% python3 -q
>>> import numpy as np
>>> np.set_printoptions(precision=2, suppress=True, linewidth=140, sign=" ")
>>> def rd(a):
...     return np.round(a, 2) + 0
... 
>>> X = np.load("w.npy")
>>> X
array([[ 0,  2,  1,  3, -2, -3,  2,  4],
       [-2,  0, -2,  2, -2,  3,  2,  1],
       [-1,  2,  0,  3,  1, -4, -5, -4],
       [-3, -2, -3,  0,  1,  2,  2, -1],
       [ 2,  2, -1, -1,  0,  1,  3,  1],
       [ 3, -3,  4, -2, -1,  0,  4,  0],
       [-2, -2,  5, -2, -3, -4,  0,  0],
       [-4, -1,  4,  1, -1,  0,  0,  0]])
>>> # skew, so no eigenvalue has a real part
>>> rng = np.random.default_rng(57)
>>> idx = rng.permutation(8)
>>> idx
array([ 1,  2,  0,  4,  7,  6,  3,  5])
>>> Y = X[idx][:, idx]
>>> rd(np.linalg.det(Y)), rd(np.linalg.det(X[idx]))
(np.float64(207025.0), np.float64(207025.0))
>>> rd(np.sort(np.abs(np.linalg.eigvals(Y))))
array([  2.02,   2.02,   2.94,   2.94,   7.26,   7.26,  10.56,  10.56])
>>> np.allclose(Y, X)
False
>>> Y
array([[ 0, -2, -2, -2,  1,  2,  2,  3],
       [ 2,  0, -1,  1, -4, -5,  3, -4],
       [ 2,  1,  0, -2,  4,  2,  3, -3],
       [ 2, -1,  2,  0,  1,  3, -1,  1],
       [-1,  4, -4, -1,  0,  0,  1,  0],
       [-2,  5, -2, -3,  0,  0, -2, -4],
       [-2, -3, -3,  1, -1,  2,  0,  2],
       [-3,  4,  3, -1,  0,  4, -2,  0]])
>>> print(np.diag(Y))
[ 0  0  0  0  0  0  0  0]
>>> def softmax(z):
...     e = np.exp(z - z.max(axis=-1, keepdims=True))
...     return e / e.sum(axis=-1, keepdims=True)
... 
>>> rd(softmax(X[1]))
array([ 0.  ,  0.03,  0.  ,  0.19,  0.  ,  0.52,  0.19,  0.07])
>>> att = X @ X.T / np.sqrt(8)
>>> rd(softmax(att)[1] @ X)
array([-2.02, -0.04, -2.02,  1.96, -1.94,  2.98,  2.  ,  0.96])
>>> rd(softmax(att + np.triu(np.full(att.shape, -np.inf), 1)))
array([[ 1.  ,  0.  ,  0.  ,  0.  ,  0.  ,  0.  ,  0.  ,  0.  ],
       [ 0.  ,  1.  ,  0.  ,  0.  ,  0.  ,  0.  ,  0.  ,  0.  ],
       [ 0.  ,  0.  ,  1.  ,  0.  ,  0.  ,  0.  ,  0.  ,  0.  ],
       [ 0.  ,  0.01,  0.  ,  0.99,  0.  ,  0.  ,  0.  ,  0.  ],
       [ 0.01,  0.  ,  0.  ,  0.  ,  0.99,  0.  ,  0.  ,  0.  ],
       [ 0.  ,  0.  ,  0.  ,  0.  ,  0.  ,  1.  ,  0.  ,  0.  ],
       [ 0.  ,  0.  ,  0.  ,  0.  ,  0.  ,  0.  ,  1.  ,  0.  ],
       [ 0.  ,  0.  ,  0.  ,  0.  ,  0.  ,  0.  ,  0.2 ,  0.8 ]])
>>> rd(softmax(att))
array([[ 1.  ,  0.  ,  0.  ,  0.  ,  0.  ,  0.  ,  0.  ,  0.  ],
       [ 0.  ,  0.98,  0.  ,  0.02,  0.  ,  0.  ,  0.  ,  0.  ],
       [ 0.  ,  0.  ,  1.  ,  0.  ,  0.  ,  0.  ,  0.  ,  0.  ],
       [ 0.  ,  0.01,  0.  ,  0.99,  0.  ,  0.  ,  0.  ,  0.  ],
       [ 0.01,  0.  ,  0.  ,  0.  ,  0.97,  0.02,  0.  ,  0.  ],
       [ 0.  ,  0.  ,  0.  ,  0.  ,  0.  ,  1.  ,  0.  ,  0.  ],
       [ 0.  ,  0.  ,  0.  ,  0.  ,  0.  ,  0.  ,  1.  ,  0.  ],
       [ 0.  ,  0.  ,  0.  ,  0.  ,  0.  ,  0.  ,  0.2 ,  0.8 ]])
